% ipython --no-banner

In [1]: import numpy as np

In [2]: np.set_printoptions(precision=2, suppress=True, linewidth=140)

In [3]: E = np.load("w.npy")

In [4]: print(E)
[[  1   0  -1   2   0]
 [ -1   0  -2   2  -2]
 [ -1   2   0   0   0]
 [ -3   3   2  -2  -2]
 [ -1   4   0  -3   0]
 [  1   5   0  -4  -1]
 [  1   5   1  -2  -1]
 [  3   7   1  -4  -2]
 [  1   6   3  -6  -3]
 [  3   6   4  -5  -1]
 [  3   6   3  -5  -2]
 [  4   6   3  -5   0]
 [  3   7   5  -7  -2]
 [  5   7   6  -9   0]
 [  7   9   6  -9   2]
 [  8   7   5 -11   2]]

In [5]: vec = np.array([1, 1, 0, 1, 1])

In [6]: rhs = E @ vec

In [7]: print(np.round(np.linalg.pinv(E) @ E, 2) + 0)
[[1. 0. 0. 0. 0.]
 [0. 1. 0. 0. 0.]
 [0. 0. 1. 0. 0.]
 [0. 0. 0. 1. 0.]
 [0. 0. 0. 0. 1.]]

In [8]: print(rhs)
[ 3 -1  1 -4  0  1  3  4 -2  3  2  5  1  3  9  6]

In [9]: rng = np.random.default_rng(4642)

In [10]: rhs = rhs + 0.1 * rng.normal(size=16)

In [11]: print(rhs)
[ 3.04 -0.82  0.94 -4.   -0.09  1.05  2.91  3.94 -1.98  2.9   2.01  4.99  0.96  3.15  9.01  5.92]

In [12]: coef, *_ = np.linalg.lstsq(E, rhs)

In [13]: print(coef.round(2) + 0)
[1.01 0.98 0.   0.99 0.97]

In [14]: f, v = E[11], E[10]

In [15]: print(f @ f)
86

In [16]: pr = (f @ v) / (f @ f) * f

In [17]: print(pr)
[ 3.81  5.72  2.86 -4.77  0.  ]

In [18]: f = np.array([1, 1, 0, 1, 1, 0, 1])

In [19]: J = f[np.abs(np.subtract.outer(np.arange(7), np.arange(7)))]

In [20]: print(J)
[[1 1 0 1 1 0 1]
 [1 1 1 0 1 1 0]
 [0 1 1 1 0 1 1]
 [1 0 1 1 1 0 1]
 [1 1 0 1 1 1 0]
 [0 1 1 0 1 1 1]
 [1 0 1 1 0 1 1]]

In [21]: B = J / np.sqrt((J ** 2).mean(axis=1, keepdims=True))

In [22]: print(np.linalg.norm(B, axis=1))
[2.65 2.65 2.65 2.65 2.65 2.65 2.65]

In [23]: print(B[6])
[1.18 0.   1.18 1.18 0.   1.18 1.18]

In [24]: print(np.linalg.matrix_rank(B) == np.linalg.matrix_rank(J))
True

In [25]: print(J - J.mean(axis=1, keepdims=True))
[[ 0.29  0.29 -0.71  0.29  0.29 -0.71  0.29]
 [ 0.29  0.29  0.29 -0.71  0.29  0.29 -0.71]
 [-0.71  0.29  0.29  0.29 -0.71  0.29  0.29]
 [ 0.29 -0.71  0.29  0.29  0.29 -0.71  0.29]
 [ 0.29  0.29 -0.71  0.29  0.29  0.29 -0.71]
 [-0.71  0.29  0.29 -0.71  0.29  0.29  0.29]
 [ 0.29 -0.71  0.29  0.29 -0.71  0.29  0.29]]

In [26]: mat = np.load("case6.npy")

In [27]: print(mat)
[[ 0.68  0.32 -0.32 -0.32  0.19 -0.44]
 [ 0.32  0.68  0.32  0.32 -0.19  0.44]
 [-0.32  0.32  0.68 -0.32  0.19 -0.44]
 [-0.32  0.32 -0.32  0.68  0.19 -0.44]
 [ 0.19 -0.19  0.19  0.19  0.89  0.27]
 [-0.44  0.44 -0.44 -0.44  0.27  0.38]]

In [28]: # symmetric, so the eigenvalues are real

In [29]: B = np.array([[3, 5, 1], [3, 3, 1], [1, 0, 2], [2, 2, 5], [2, 1, 1], [5, 4, 1]])

In [30]: print(np.einsum("ij->j", mat))
[ 0.11  1.89  0.11  0.11  1.53 -0.24]

In [31]: print(np.vstack([mat, B.T]).shape)
(9, 6)

In [32]: print(np.linalg.matrix_rank(mat @ B))
3

In [33]: print(np.round(mat[:, 0] @ mat[:, 1], 2))
-0.0

In [34]: print(np.linalg.pinv(mat))
[[ 0.68  0.32 -0.32 -0.32  0.19 -0.44]
 [ 0.32  0.68  0.32  0.32 -0.19  0.44]
 [-0.32  0.32  0.68 -0.32  0.19 -0.44]
 [-0.32  0.32 -0.32  0.68  0.19 -0.44]
 [ 0.19 -0.19  0.19  0.19  0.89  0.27]
 [-0.44  0.44 -0.44 -0.44  0.27  0.38]]

In [35]: print(np.linalg.svd(mat, compute_uv=False))
[1. 1. 1. 1. 1. 1.]

In [36]: print(np.round(mat.T @ mat, 2) + 0)
[[1. 0. 0. 0. 0. 0.]
 [0. 1. 0. 0. 0. 0.]
 [0. 0. 1. 0. 0. 0.]
 [0. 0. 0. 1. 0. 0.]
 [0. 0. 0. 0. 1. 0.]
 [0. 0. 0. 0. 0. 1.]]

In [37]: print(np.round(mat @ mat.T, 2) + 0)
[[1. 0. 0. 0. 0. 0.]
 [0. 1. 0. 0. 0. 0.]
 [0. 0. 1. 0. 0. 0.]
 [0. 0. 0. 1. 0. 0.]
 [0. 0. 0. 0. 1. 0.]
 [0. 0. 0. 0. 0. 1.]]

In [38]: f = np.array([1, -1, 2])

In [39]: print(np.cross(mat[0, :3], mat[2, :3]))
[ 0.32 -0.37  0.32]
